$ python -q
>>> import numpy as np
>>> from numpy import linalg as LA
>>> np.set_printoptions(suppress=True, linewidth=100)
>>> data = np.loadtxt("run14.csv", delimiter=",")
>>> print(data)
[[0. 0. 0. 0. 0. 3. 0.]
 [0. 0. 0. 0. 0. 0. 0.]
 [0. 0. 0. 0. 0. 2. 0.]
 [0. 0. 0. 0. 0. 2. 1.]
 [0. 0. 0. 0. 0. 1. 1.]
 [3. 0. 2. 2. 1. 0. 0.]
 [0. 0. 0. 1. 1. 0. 0.]]
>>> Uu, sv, Vt = LA.svd(data)
>>> print(np.argmax(sv[:-1] / (sv[1:] + 1e-6)) + 1)
4
>>> M2 = Uu[:, :4] @ np.diag(sv[:4]) @ Vt[:4]
>>> print(np.round(np.abs(data - M2).max(), 2))
0.0
>>> print(round(LA.norm(data - M2, 2), 2), sv[4])
0.0 0.0
>>> print(np.round(LA.norm(data - M2) / LA.norm(data), 2))
0.0
>>> print(LA.matrix_rank(M2))
4
>>> print(np.all(LA.eigvalsh(data) > 0))
False
>>> print(round(float(LA.eigvalsh(data).min()), 2))
-4.31
>>> Uu, sv, Vt = LA.svd(data)
>>> evecs = Vt[:(sv > 1e-8).sum()]
>>> rng = np.random.default_rng(1)
>>> x0 = data[3] + 3 * data[4] + rng.integers(2) * np.eye(7)[4]
>>> print(x0)
[0. 0. 0. 0. 0. 5. 4.]
>>> print(LA.matrix_rank(np.vstack([data, x0])))
4
>>> print(np.round(evecs.T @ evecs, 2) + 0)
[[ 0.67  0.    0.44  0.11 -0.11  0.    0.  ]
 [ 0.    0.    0.    0.    0.    0.    0.  ]
 [ 0.44  0.    0.3   0.07 -0.07  0.    0.  ]
 [ 0.11  0.    0.07  0.52  0.48  0.    0.  ]
 [-0.11  0.   -0.07  0.48  0.52  0.    0.  ]
 [ 0.    0.    0.    0.    0.    1.    0.  ]
 [ 0.    0.    0.    0.    0.    0.    1.  ]]
>>> print(round(LA.norm(x0 - evecs.T @ evecs @ x0), 2))
0.0
>>> idx = rng.permutation(7)
>>> print(idx)
[5 0 1 4 2 6 3]
>>> M2 = data[idx][:, idx]
>>> print(np.round(np.sort(np.abs(LA.eigvals(M2))), 2))
[0.   0.   0.   1.21 1.21 4.31 4.31]
>>> print(round(float(LA.det(M2)), 2), round(float(LA.det(data[idx])), 2))
0.0 0.0
>>> print(np.trace(M2))
0.0
>>> print(np.diag(M2))
[0. 0. 0. 0. 0. 0. 0.]
>>> K = np.load("out19.npy")
>>> print(K)
[[ 0 -1  0]
 [ 0  0  3]
 [ 2  0  0]]
>>> u, v = K[0], K[1]
>>> print(u @ v)
0
>>> pr = (u @ v) / (u @ u) * u
>>> print(v - pr)
[0. 0. 3.]
>>> print(np.outer(u, v))
[[ 0  0  0]
 [ 0  0 -3]
 [ 0  0  0]]
>>> print(pr)
[ 0. -0.  0.]
>>> idx = rng.permutation(3)
>>> print(idx)
[2 1 0]
>>> M2 = K[idx][:, idx]
>>> print(M2)
[[ 0  0  2]
 [ 3  0  0]
 [ 0 -1  0]]
>>> print(np.diag(M2))
[0 0 0]
>>> print(np.trace(M2))
0
>>> print(K @ K.T)
[[1 0 0]
 [0 9 0]
 [0 0 4]]
>>> print(np.round(LA.svd(K, compute_uv=False), 2))
[3. 2. 1.]
>>> print(K.T @ K)
[[4 0 0]
 [0 1 0]
 [0 0 9]]
>>> ev, evecs = LA.eigh(data)
>>> print(np.round(evecs.T @ data @ evecs, 2) + 0)
[[-4.31  0.    0.    0.    0.    0.    0.  ]
 [ 0.   -1.21  0.    0.    0.    0.    0.  ]
 [ 0.    0.    0.    0.    0.    0.    0.  ]
 [ 0.    0.    0.    0.    0.    0.    0.  ]
 [ 0.    0.    0.    0.    0.    0.    0.  ]
 [ 0.    0.    0.    0.    0.    1.21  0.  ]
 [ 0.    0.    0.    0.    0.    0.    4.31]]
>>> print(ev.round(2) + 0)
[-4.31 -1.21  0.    0.    0.    1.21  4.31]
>>> print(np.round(LA.eigvalsh(data @ data), 2) + 0)
[ 0.    0.    0.    1.46  1.46 18.54 18.54]
>>> print(np.round(np.abs(evecs[:, -1]), 2))
[0.48 0.   0.32 0.35 0.19 0.7  0.13]
>>> print((ev > 1e-8).sum(), (ev < -1e-8).sum())
2 2
